$ python -q
>>> import numpy as np
>>> import numpy.linalg as la
>>> np.set_printoptions(suppress=True, linewidth=100)
>>> data = np.loadtxt("data.csv", delimiter=",")
>>> print(data.round(3))
[[ 0.552 -0.805  0.022 -0.217]
 [ 0.552  0.197  0.382  0.715]
 [ 0.442  0.491  0.35  -0.664]
 [ 0.442  0.269 -0.855  0.041]]
>>> # columns are unit length and at right angles
>>> Y = la.inv(data)
>>> print(Y.round(3))
[[ 0.552  0.552  0.442  0.442]
 [-0.805  0.197  0.491  0.269]
 [ 0.022  0.382  0.35  -0.855]
 [-0.217  0.715 -0.664  0.041]]
>>> Q, evecs = la.qr(data[:, :3])[0], la.qr(data[:, 3:])[0]
>>> sig = la.svd(Q.T @ evecs, compute_uv=False)
>>> print(np.round(np.degrees(np.arccos(sig.clip(0, 1))), 3))
[90.]
>>> print(round(la.norm(Q @ Q.T - evecs @ evecs.T, 2), 3))
1.0
>>> A = np.load("test19.npy")
>>> print(A)
[[-2.  1.  0.  0.]
 [ 0. -2.  1.  0.]
 [ 0.  0. -2.  1.]
 [ 0.  0.  0. -2.]]
>>> ev, evecs = la.eig(A)
>>> print(A @ evecs[:, 0] - ev[0] * evecs[:, 0])
[0. 0. 0. 0.]
>>> print(np.round(np.sort(la.eigvals(A.T)), 3))
[-2. -2. -2. -2.]
>>> print(np.round(np.sort(la.eigvals(la.inv(A))), 3))
[-0.5 -0.5 -0.5 -0.5]
>>> Y = np.array([[-0.5, -0.1, 0.2],
...     [-0.9, 0.7, 1.0],
...     [-0.5, -1.8, -0.9],
...     [-1.5, -0.4, -1.7],
...     [-1.0, 0.0, -0.5]])
>>> basis = np.array([[0.9, -0.5, -0.4, 0.4],
...     [0.9, -0.6, -1.1, -0.7],
...     [0.9, -1.4, 0.9, -0.6]])
>>> mat = Y @ basis
>>> print(mat.round(3))
[[-0.36  0.03  0.49 -0.25]
 [ 0.72 -1.37  0.49 -1.45]
 [-2.88  2.59  1.37  1.6 ]
 [-3.24  3.37 -0.49  0.7 ]
 [-1.35  1.2  -0.05 -0.1 ]]
>>> # null space of dimension 1
>>> U, sig, vt = la.svd(mat)
>>> print(sig.round(3) + 0)
[6.758 1.65  1.443 0.   ]
>>> Y = U[:, :3] @ np.diag(sig[:3]) @ vt[:3]
>>> print(la.matrix_rank(Y))
3
>>> r = la.matrix_rank(mat)
>>> print(r)
3
>>> N = la.svd(mat)[2][r:].T
>>> print([int(la.matrix_rank(mat[:, :j + 1])) for j in range(4)])
[1, 2, 3, 3]
>>> print(np.allclose(mat @ N, 0))
True
>>> print(np.round(N[:, 0] / N[np.abs(N[:, 0]).round(6).argmax(), 0], 3))
[ 0.9    1.     0.418 -0.357]
>>> F = np.loadtxt("a.csv", delimiter=",")
>>> print(F)
[[ 3.281 -0.524 -2.386 -1.096]
 [-1.195  0.549  1.143  0.494]
 [ 3.66  -0.201 -1.797 -0.883]
 [-0.909 -0.281  1.619  0.272]
 [-1.31  -0.027  0.977  0.849]
 [-0.038  0.084 -0.249  0.092]
 [ 3.157  0.274 -1.521 -0.617]
 [-2.945  0.596  2.144  1.657]
 [-1.687  0.084  1.116  0.353]
 [-2.006 -0.16   1.047  0.582]
 [-1.36   0.017  0.948  0.743]
 [ 1.569  0.001 -1.333 -0.099]
 [ 0.261 -0.218  0.033  0.228]
 [-3.171  0.281  2.296  0.773]]
>>> Ac = F - F.mean(axis=0)
>>> U, sig, vt = la.svd(Ac, full_matrices=False)
>>> print(round(float((sig ** 2).sum() ** 2 / (sig ** 4).sum()), 3))
1.063
>>> print(sig.round(3))
[10.128  1.174  1.144  0.712]
>>> print(np.round(vt[0] * np.sign(vt[0, np.abs(vt[0]).argmax()]), 3))
[ 0.809 -0.055 -0.531 -0.246]
>>> print(np.searchsorted(np.cumsum(sig ** 2) / (sig ** 2).sum(), 0.9) + 1)
1
>>> print(np.round(sig ** 2 / (sig ** 2).sum(), 3))
[0.97  0.013 0.012 0.005]
>>> print(np.round(np.abs(vt[-1]), 3))
[0.234 0.656 0.096 0.711]
>>> print(la.matrix_rank(Ac))
4
>>> print((np.sign(U[:, 0]) == np.sign(U[0, 0])).astype(int))
[1 0 1 0 0 1 1 0 0 0 0 1 1 0]
>>> print(np.abs(vt[0]).argmax())
0
>>> print(np.round(Ac.mean(axis=0), 3) + 0)
[0. 0. 0. 0.]
>>> idx = F[:, 3] > np.median(F[:, 3])
>>> f = F[idx].mean(axis=0) - F[~idx].mean(axis=0)
>>> print(idx.astype(int))
[0 1 0 0 1 0 0 1 1 1 1 0 0 1]
>>> print(((F - F.mean(axis=0)) @ f > 0).astype(int))
[0 1 0 1 1 0 0 1 1 1 1 0 0 1]
>>> print(np.argsort(-np.abs(f).round(6), kind="stable"))
[0 2 3 1]
>>> J = np.load("run16.npy")
>>> print(J)
[[ 1 -1 -1  1  1 -1 -1  1]
 [ 1  1 -1 -1  1  1 -1 -1]
 [ 1 -1 -1  1 -1  1  1 -1]]
>>> J @ J
Traceback (most recent call last):
  File "<python-input-54>", line 1, in <module>
    J @ J
    ~~^~~
ValueError: matmul: Input operand 1 has a mismatch in its core dimension 0, with gufunc signature (n?,k),(k,m?)->(n?,m?) (size 3 is different from 8)
>>> gram = J.T @ J
>>> print(np.round(la.svd(J, compute_uv=False) ** 2, 3))
[8. 8. 8.]
>>> X = np.loadtxt("m.csv", delimiter=",")
>>> print(X.round(3))
[[ 0.15  -0.05  -0.25  -0.25 ]
 [-0.05   0.017  0.083  0.083]
 [-0.25   0.083  0.417  0.417]
 [-0.25   0.083  0.417  0.417]]
>>> f, v = X[1], X[3]
>>> print(round(f @ f, 3))
0.017
>>> p = (f @ v) / (f @ f) * f
>>> print(np.round(np.outer(f, v), 3))
[[ 0.012 -0.004 -0.021 -0.021]
 [-0.004  0.001  0.007  0.007]
 [-0.021  0.007  0.035  0.035]
 [-0.021  0.007  0.035  0.035]]
>>> print(round(float(la.norm(f + v) ** 2 + la.norm(f - v) ** 2), 3))
0.867
>>> vec = np.array([4, 4, 3, 4])
>>> print(np.round(np.eye(4) - X, 3))
[[ 0.85   0.05   0.25   0.25 ]
 [ 0.05   0.983 -0.083 -0.083]
 [ 0.25  -0.083  0.583 -0.417]
 [ 0.25  -0.083 -0.417  0.583]]
>>> print(np.round(X @ vec, 3))
[-1.35  0.45  2.25  2.25]
>>> U, sig, vt = la.svd(X)
>>> print(np.argmax(sig[:-1] / (sig[1:] + 1e-6)) + 1)
1
>>> Y = U[:, :1] @ np.diag(sig[:1]) @ vt[:1]
>>> print(np.round(la.norm(X - Y, 2), 3), round(sig[1], 3))
0.0 0.0
>>> print(round(float(np.abs(X - Y).max()), 3))
0.0
>>> print(la.matrix_rank(X, rtol=0.05))
1
>>> print(Y.round(3))
[[ 0.15  -0.05  -0.25  -0.25 ]
 [-0.05   0.017  0.083  0.083]
 [-0.25   0.083  0.417  0.417]
 [-0.25   0.083  0.417  0.417]]
>>> E = np.load("x.npy")
>>> print(E.round(3))
[[ 0.554 -2.052  0.319  1.859]
 [ 0.519  2.189  0.299  1.743]
 [ 2.242  0.    -0.723 -0.62 ]]
>>> Y = np.array([[1, 1, -3], [1, 1, 0], [-1, 2, -1], [-1, 1, -2]])
>>> print(la.matrix_rank(np.vstack([E, Y.T])))
4
>>> print(np.round(E @ Y, 3))
[[-3.677  1.    -5.699]
 [ 0.665  5.049 -5.342]
 [ 3.585  0.176 -4.762]]
>>> print(np.round(np.einsum("ij,ij->i", E, E), 3))
[8.075 8.187 5.933]
>>> print(np.vstack([E, Y.T]).shape)
(6, 4)
>>> print(np.round(np.einsum("ij->j", E), 3))
[ 3.315  0.137 -0.104  2.982]
>>> print(np.round(np.einsum("ik,kj->ji", E, Y), 3))
[[-3.677  0.665  3.585]
 [ 1.     5.049  0.176]
 [-5.699 -5.342 -4.762]]
>>> Y = E / la.norm(E, axis=1, keepdims=True)
>>> gram = Y @ Y.T
>>> print(gram[0].round(3))
[ 1.    -0.107 -0.021]
>>> print(np.round(la.norm(Y, axis=1), 3))
[1. 1. 1.]
>>> K = np.loadtxt("case11.csv", delimiter=",")
>>> print(K)
[[ 1. -1.  1. -1.]
 [ 1.  0.  0.  0.]
 [ 1.  1.  1.  1.]]
>>> Y = np.array([[1, 0, 0], [2, -1, -2], [-1, -2, 2], [-3, 4, 3]])
>>> print(la.matrix_rank(np.vstack([K, Y.T])))
4
>>> print(np.vstack([K, Y.T]).shape)
(6, 4)
>>> print(np.einsum("ik,kj->ij", K, Y))
[[ 1. -5.  1.]
 [ 1.  0.  0.]
 [-1.  1.  3.]]
>>> print(K @ Y)
[[ 1. -5.  1.]
 [ 1.  0.  0.]
 [-1.  1.  3.]]
>>> print(np.einsum("ij,ij->i", K, K))
[4. 1. 4.]
>>> print(la.matrix_rank(K @ Y))
3
>>> Y = K / la.norm(K, axis=1, keepdims=True)
>>> gram = Y @ Y.T
>>> print(gram[2])
[0.  0.5 1. ]
>>> print((gram - 2 * np.eye(3)).round(6).argmax(axis=1))
[1 0 1]
>>> print((np.abs(gram) > 0.9).astype(int))
[[1 0 0]
 [0 1 0]
 [0 0 1]]
